$ ipython --no-banner

In [1]: import numpy as np

In [2]: from numpy import linalg as LA

In [3]: np.set_printoptions(precision=4, suppress=True, linewidth=160, legacy="1.25")

In [4]: rnd = lambda a: np.round(a, 4) + 0

In [5]: B = np.array([[0, 0], [0, 2]])

In [6]: cent = np.array([[-3, -1, 0], [-3, 1, -2], [-1, 2, 0]])

In [7]: J = np.kron(B, cent)

In [8]: J
Out[8]: 
array([[ 0,  0,  0,  0,  0,  0],
       [ 0,  0,  0,  0,  0,  0],
       [ 0,  0,  0,  0,  0,  0],
       [ 0,  0,  0, -6, -2,  0],
       [ 0,  0,  0, -6,  2, -4],
       [ 0,  0,  0, -2,  4,  0]])

In [9]: # rank 3

In [10]: T = np.stack([J, -1 * J, J[::-1]])

In [11]: LA.matrix_rank(T.reshape(3, -1))
Out[11]: 2

In [12]: rnd(LA.det(T))
Out[12]: array([0., 0., 0.])

In [13]: T.sum(axis=0)
Out[13]: 
array([[ 0,  0,  0, -2,  4,  0],
       [ 0,  0,  0, -6,  2, -4],
       [ 0,  0,  0, -6, -2,  0],
       [ 0,  0,  0,  0,  0,  0],
       [ 0,  0,  0,  0,  0,  0],
       [ 0,  0,  0,  0,  0,  0]])

In [14]: T.shape
Out[14]: (3, 6, 6)

In [15]: (T @ J.T).shape
Out[15]: (3, 6, 6)

In [16]: LA.matrix_rank(T)
Out[16]: array([3, 3, 3])

In [17]: X = np.load("arr.npy")

In [18]: X
Out[18]: 
array([[  1,  -1,   1,  -1],
       [  1,   0,   0,   0],
       [  1,   1,   1,   1],
       [  1,   2,   4,   8],
       [  1,   3,   9,  27],
       [  1,   4,  16,  64],
       [  1,   5,  25, 125],
       [  1,   6,  36, 216]])

In [19]: # column 3 is much longer than the rest

In [20]: Uu, sv, Vt = LA.svd(X)

In [21]: np.argmax(sv[:-1] / (sv[1:] + 1e-6)) + 1
Out[21]: 1

In [22]: B = Uu[:, :1] @ np.diag(sv[:1]) @ Vt[:1]

In [23]: rnd(LA.norm(X - B) / LA.norm(X))
Out[23]: 0.0335

In [24]: rnd(LA.norm(X - B, 2)), rnd(sv[1])
Out[24]: (8.5252, 8.5252)

In [25]: LA.matrix_rank(X, rtol=0.05)
Out[25]: 1

In [26]: rnd(np.abs(X - B).max())
Out[26]: 4.2141

In [27]: rng = np.random.default_rng(60)

In [28]: labels = rng.permutation(4)

In [29]: B = X[:, labels] * rng.choice([-1, 1], 4)

In [30]: B
Out[30]: 
array([[ -1,  -1,  -1,  -1],
       [ -1,   0,   0,   0],
       [ -1,   1,  -1,   1],
       [ -1,   8,  -4,   2],
       [ -1,  27,  -9,   3],
       [ -1,  64, -16,   4],
       [ -1, 125, -25,   5],
       [ -1, 216, -36,   6]])

In [31]: Uu, _, Vt = LA.svd(X.T @ B)

In [32]: rnd(LA.lstsq(X, B)[0])
Out[32]: 
array([[-1.,  0.,  0.,  0.],
       [ 0.,  0.,  0.,  1.],
       [ 0.,  0., -1.,  0.],
       [ 0.,  1.,  0.,  0.]])

In [33]: P = X @ LA.solve(X.T @ X, X.T)

In [34]: rnd(np.diag(P))
Out[34]: array([0.8939, 0.3745, 0.4177, 0.3139, 0.3139, 0.4177, 0.3745, 0.8939])

In [35]: rnd(np.trace(P))
Out[35]: 4.0

In [36]: arr = np.loadtxt("data.csv", delimiter=",")

In [37]: rnd(arr)
Out[37]: 
array([[-0.6722,  0.0897,  0.0067, -0.5396,  0.0478, -0.4399],
       [ 0.0373, -0.5479, -0.12  , -0.0492,  0.4107, -0.3107],
       [ 0.2614, -0.0676, -0.2184, -0.2471,  0.0821,  0.2353],
       [ 0.0373,  0.3352,  0.2482, -0.0129,  0.8779,  0.1609],
       [-0.2614,  0.1853, -0.5057, -0.3182,  0.0085,  0.5989],
       [ 0.5975, -0.0535, -0.0721, -0.6579, -0.0263, -0.1709],
       [-0.2241, -0.7159,  0.2674, -0.1151,  0.0504,  0.448 ],
       [ 0.0373,  0.1586,  0.7374, -0.3128, -0.2198,  0.2005]])

In [38]: # columns are unit length and at right angles

In [39]: x0 = np.array([3, -1, 2, 4, -5, -3])

In [40]: rnd(arr @ np.eye(6)[5])
Out[40]: array([-0.4399, -0.3107,  0.2353,  0.1609,  0.5989, -0.1709,  0.448 ,  0.2005])

In [41]: np.sign((arr @ x0).round(6))
Out[41]: array([-1., -1., -1., -1., -1., -1., -1.,  1.])

In [42]: rnd(np.einsum("ij,j->i", arr, x0))
Out[42]: array([-3.1708, -0.8982, -1.6894, -4.6503, -5.0929, -0.2854, -1.4783,  0.675 ])

In [43]: rnd(arr @ (2 * x0))
Out[43]: array([ -6.3417,  -1.7963,  -3.3787,  -9.3005, -10.1858,  -0.5707,  -2.9566,   1.3501])

In [44]: rnd(arr @ x0)
Out[44]: array([-3.1708, -0.8982, -1.6894, -4.6503, -5.0929, -0.2854, -1.4783,  0.675 ])

In [45]: (arr @ x0).argmax()
Out[45]: 7

In [46]: rnd(arr @ np.ones(6))
Out[46]: array([-1.5075, -0.5798,  0.0457,  1.6466, -0.2927, -0.3832, -0.2893,  0.6012])

In [47]: rnd((arr * x0).sum(axis=1))
Out[47]: array([-3.1708, -0.8982, -1.6894, -4.6503, -5.0929, -0.2854, -1.4783,  0.675 ])
